% ipython --no-banner

In [1]: import numpy as np

In [2]: from numpy import linalg as LA

In [3]: np.set_printoptions(precision=3, suppress=True, linewidth=100, sign=" ")

In [4]: F = np.load("sample15.npy")

In [5]: F
Out[5]: 
array([[ 0.,  1.],
       [ 1.,  0.]])

In [6]: x = np.array([-3, 0])

In [7]: rhs = F @ x

In [8]: rhs
Out[8]: array([ 0., -3.])

In [9]: LA.solve(F, F[:, 0])
Out[9]: array([ 1.,  0.])

In [10]: LA.solve(F, -2 * rhs)
Out[10]: array([ 6., -0.])

In [11]: LA.solve(F, rhs)
Out[11]: array([-3.,  0.])

In [12]: F @ np.ones(2)
Out[12]: array([ 1.,  1.])

In [13]: LA.matrix_power(F, 2)
Out[13]: 
array([[ 1.,  0.],
       [ 0.,  1.]])

In [14]: F.sum(axis=1)
Out[14]: array([ 1.,  1.])

In [15]: pr = np.eye(2)[1]

In [16]: for _ in range(4):
    ...:     pr = pr @ F
    ...:     print(pr.round(3))
    ...: 
[ 1.  0.]
[ 0.  1.]
[ 1.  0.]
[ 0.  1.]

In [17]: LA.svd(F, compute_uv=False)
Out[17]: array([ 1.,  1.])

In [18]: LA.norm(F, axis=0)
Out[18]: array([ 1.,  1.])

In [19]: F @ F.T
Out[19]: 
array([[ 1.,  0.],
       [ 0.,  1.]])

In [20]: F[:, 1] @ F[:, 0]
Out[20]: np.float64(0.0)

In [21]: K = np.loadtxt("data.csv", delimiter=",")

In [22]: K
Out[22]: 
array([[  8.029,  -1.319,   3.294],
       [ -0.617,  -5.293,   6.711],
       [ -6.292,   4.631,   9.685],
       [ -5.185,  15.319,  -1.493],
       [  2.417,  10.525,  -5.547],
       [ -7.047,  -2.257,  -2.396],
       [  0.389,   1.747,  -6.456],
       [-10.481,  -2.572,  -3.71 ],
       [ -3.296,  -4.349,  -3.243],
       [ -3.681, -10.161,  -9.589],
       [ -3.604,   6.437,   9.558],
       [  5.038,   9.492,  10.754],
       [  3.246,   3.03 ,  12.603],
       [ -2.734,   0.532,   1.155],
       [  6.63 ,  -6.313,   2.752],
       [ -0.446, -22.995,   6.573],
       [  5.612,  17.779,  -8.524],
       [ -2.257,  16.276,   3.777],
       [  8.037,  14.026,  -2.917],
       [ -6.362,  -0.529,  13.671],
       [ 11.945, -14.893,  -3.12 ],
       [ -3.308,  13.245,   5.007],
       [ -2.118,   7.607,  -3.01 ],
       [ -4.358, -10.871,   2.368],
       [ -2.575,  -2.341,   3.311],
       [  4.387,  17.178,  -2.494],
       [ -4.491,   6.431,  -0.95 ],
       [  5.197,   4.19 ,  -5.429],
       [  3.898,   0.854,  -3.26 ],
       [ 12.13 ,  -5.031,   0.115],
       [ -9.882,   1.116,   0.911],
       [  4.48 ,  -5.109,   5.19 ],
       [-10.016,   7.579,  -7.271],
       [  1.696, -14.093,   0.56 ]])

In [23]: cen = K - K.mean(axis=1)
---------------------------------------------------------------------------
ValueError                                Traceback (most recent call last)
Cell In[23], line 1
----> 1 cen = K - K.mean(axis=1)

ValueError: operands could not be broadcast together with shapes (34,3) (34,) 

In [24]: cen = K - K.mean(axis=0)

In [25]: Uu, sigma, Vt = LA.svd(cen, full_matrices=False)

In [26]: sigma ** 2 / (sigma ** 2).sum()
Out[26]: array([ 0.575,  0.225,  0.2  ])

In [27]: np.abs(Vt[0]).argmax()
Out[27]: np.int64(1)

In [28]: np.round((sigma ** 2).sum() ** 2 / (sigma ** 4).sum(), 3)
Out[28]: np.float64(2.374)

In [29]: sigma
Out[29]: array([ 56.735,  35.493,  33.447])

In [30]: np.searchsorted(np.cumsum(sigma ** 2) / (sigma ** 2).sum(), 0.9) + 1
Out[30]: np.int64(3)

In [31]: (np.sign(Uu[:, 0]) == np.sign(Uu[0, 0])).astype(int)
Out[31]: 
array([ 1,  1,  0,  0,  0,  1,  0,  1,  1,  1,  0,  0,  0,  1,  1,  1,  0,  0,  0,  1,  1,  0,  0,
        1,  1,  0,  0,  0,  1,  1,  0,  1,  0,  1])

In [32]: Vt[0] * np.sign(Vt[0, np.abs(Vt[0]).argmax()])
Out[32]: array([-0.053,  0.993, -0.105])
